% ipython --no-banner

In [1]: import numpy as np

In [2]: from numpy import linalg as LA

In [3]: np.set_printoptions(precision=2, suppress=True, linewidth=200, legacy="1.25")

In [4]: E = np.array([[5.17, -11.69, 4.35, 0.89, -2.7],
   ...:     [2.12, -0.1, 4.46, 2.21, -2.38],
   ...:     [-1.58, -7.55, 1.17, 3.05, 3.1],
   ...:     [-2.32, 2.04, 1.87, 2.75, 3.16],
   ...:     [-8.88, 1.3, 0.64, 2.79, -1.03],
   ...:     [-1.28, -3.91, 1.27, -3.6, 3.18],
   ...:     [-5.66, 6.13, 2.21, -0.19, -0.8],
   ...:     [8.79, -2.21, 2.92, -1.09, -6.51],
   ...:     [-0.48, 4.56, -1.55, -7.86, -0.53]])

In [5]: vec = np.array([0, 1, 0, 0, 1])

In [6]: y = E @ vec

In [7]: np.round(LA.pinv(E) @ E, 2) + 0
Out[7]: 
array([[1., 0., 0., 0., 0.],
       [0., 1., 0., 0., 0.],
       [0., 0., 1., 0., 0.],
       [0., 0., 0., 1., 0.],
       [0., 0., 0., 0., 1.]])

In [8]: y
Out[8]: array([-14.39,  -2.48,  -4.45,   5.2 ,   0.27,  -0.73,   5.33,  -8.72,   4.03])

In [9]: np.round(LA.solve(E.T @ E, E.T @ y), 2) + 0
Out[9]: array([0., 1., 0., 0., 1.])

In [10]: np.round(LA.lstsq(E, y)[0], 2) + 0
Out[10]: array([0., 1., 0., 0., 1.])

In [11]: rng = np.random.default_rng(99133)

In [12]: y = y + 0.3 * rng.normal(size=9)

In [13]: y
Out[13]: array([-14.54,  -2.43,  -4.65,   4.71,   0.39,  -0.54,   5.47,  -8.88,   4.45])

In [14]: c, *_ = LA.lstsq(E, y)

In [15]: [round(float(LA.norm(LA.solve(E.T @ E + lam * np.eye(5), E.T @ y))), 2) for lam in (0, 1, 10, 100)]
Out[15]: [1.38, 1.35, 1.19, 0.8]

In [16]: c.round()
Out[16]: array([-0.,  1., -0., -0.,  1.])

In [17]: c
Out[17]: array([-0.04,  0.99, -0.02, -0.06,  0.96])

In [18]: np.round(E.T @ (y - E @ c), 2) + 0
Out[18]: array([0., 0., 0., 0., 0.])

In [19]: hat = E @ LA.solve(E.T @ E, E.T)

In [20]: np.diag(hat)
Out[20]: array([0.64, 0.44, 0.37, 0.5 , 0.78, 0.58, 0.5 , 0.56, 0.63])

In [21]: vec = np.array([3, 3, 0, 0, -2])

In [22]: E @ np.eye(5)[1]
Out[22]: array([-11.69,  -0.1 ,  -7.55,   2.04,   1.3 ,  -3.91,   6.13,  -2.21,   4.56])

In [23]: np.einsum("ij,j->i", E, vec)
Out[23]: array([-14.16,  10.82, -33.59,  -7.16, -20.68, -21.93,   3.01,  32.76,  13.3 ])

In [24]: LA.norm(E @ vec) <= LA.norm(E, 2) * LA.norm(vec) + 1e-9
Out[24]: True

In [25]: E @ vec
Out[25]: array([-14.16,  10.82, -33.59,  -7.16, -20.68, -21.93,   3.01,  32.76,  13.3 ])

In [26]: blk = np.stack([E, -2 * E, E[::-1]])

In [27]: blk.shape
Out[27]: (3, 9, 5)

In [28]: LA.norm(blk, axis=(1, 2))
Out[28]: array([27.6 , 55.21, 27.6 ])

In [29]: np.einsum("bij,cij->bc", blk, blk)
Out[29]: 
array([[  762.02, -1524.03,   -37.05],
       [-1524.03,  3048.07,    74.11],
       [  -37.05,    74.11,   762.02]])

In [30]: (blk @ E.T).shape
Out[30]: (3, 9, 9)

In [31]: LA.matrix_rank(blk)
Out[31]: array([5, 5, 5])

In [32]: LA.matrix_rank(blk.reshape(3, -1))
Out[32]: 2

In [33]: feats = np.load("m.npy")

In [34]: feats
Out[34]: 
array([[2, 0, 1],
       [2, 1, 1],
       [1, 1, 2]])

In [35]: w1 = np.array([[1, -2, 2], [-2, 3, -3], [-2, 3, 2]])

In [36]: c = np.array([-1, -2, -3])

In [37]: H = np.maximum(feats @ w1 + c, 0)

In [38]: H
Out[38]: 
array([[0, 0, 3],
       [0, 0, 0],
       [0, 5, 0]])

In [39]: (H > 0).mean(axis=0)
Out[39]: array([0.  , 0.33, 0.33])

In [40]: (H > 0).astype(int)
Out[40]: 
array([[0, 0, 1],
       [0, 0, 0],
       [0, 1, 0]])

In [41]: LA.matrix_rank(H)
Out[41]: 2

In [42]: cent = np.array([[-9, 1, 7], [-6, 2, 5], [-3, -8, -7]])

In [43]: (H @ cent).round(6).argmax(axis=1)
Out[43]: array([0, 0, 2])

In [44]: mat = np.loadtxt("case6.csv", delimiter=",")

In [45]: mat
Out[45]: 
array([[ 2.  ,  0.95,  1.02,  1.97],
       [ 2.03,  0.96,  1.  ,  2.01],
       [ 2.  ,  0.95,  1.07,  2.01],
       [ 1.99,  1.01,  1.01,  2.  ],
       [ 2.  ,  0.97,  1.  ,  2.  ],
       [ 2.02,  1.  ,  1.03,  2.  ],
       [ 1.98,  0.98,  1.03,  2.02],
       [ 2.02,  1.  ,  1.02,  1.95],
       [ 2.02,  1.01,  1.  ,  2.04],
       [ 2.  ,  1.04,  0.96,  2.  ],
       [ 2.01,  0.99,  1.08,  1.99],
       [ 2.02,  1.01,  0.99,  1.98],
       [ 1.99,  1.  ,  1.02,  2.02],
       [ 2.  ,  0.96,  0.99,  1.99],
       [ 2.04,  1.02,  0.99,  1.99],
       [ 2.04,  0.99,  0.97,  2.01],
       [ 2.03,  1.04,  1.01,  2.02],
       [ 2.02,  0.95,  0.97,  2.03],
       [ 0.03,  1.97,  2.01,  1.98],
       [-0.02,  1.99,  2.01,  2.01],
       [ 0.02,  2.  ,  2.05,  1.98],
       [ 0.01,  2.01,  2.  ,  2.02],
       [-0.02,  2.  ,  2.02,  1.97],
       [ 0.02,  2.01,  1.95,  2.  ],
       [-0.01,  2.01,  1.99,  2.  ],
       [ 0.  ,  1.98,  2.02,  2.  ],
       [ 0.01,  2.  ,  2.02,  1.99],
       [ 0.  ,  2.02,  2.01,  2.  ],
       [ 0.01,  1.99,  2.02,  1.99],
       [-0.05,  2.06,  2.02,  2.  ],
       [-0.01,  2.  ,  2.04,  2.  ],
       [-0.01,  2.01,  2.02,  1.99],
       [-0.01,  2.  ,  2.02,  1.98],
       [ 0.01,  2.03,  2.01,  2.01],
       [ 0.  ,  1.98,  1.99,  2.02],
       [ 0.02,  2.01,  1.98,  1.95]])

In [46]: labels = mat[:, 0] > np.median(mat[:, 0])

In [47]: f = mat[labels].mean(axis=0) - mat[~labels].mean(axis=0)

In [48]: labels.astype(int)
Out[48]: array([1, 1, 1, 1, 1, 1, 1, 1, 1, 1, 1, 1, 1, 1, 1, 1, 1, 1, 0, 0, 0, 0, 0, 0, 0, 0, 0, 0, 0, 0, 0, 0, 0, 0, 0, 0])

In [49]: np.argsort(-np.abs(f).round(6), kind="stable")
Out[49]: array([0, 1, 2, 3])

In [50]: ((mat - mat.mean(axis=0)) @ f > 0).astype(int)
Out[50]: array([1, 1, 1, 1, 1, 1, 1, 1, 1, 1, 1, 1, 1, 1, 1, 1, 1, 1, 0, 0, 0, 0, 0, 0, 0, 0, 0, 0, 0, 0, 0, 0, 0, 0, 0, 0])
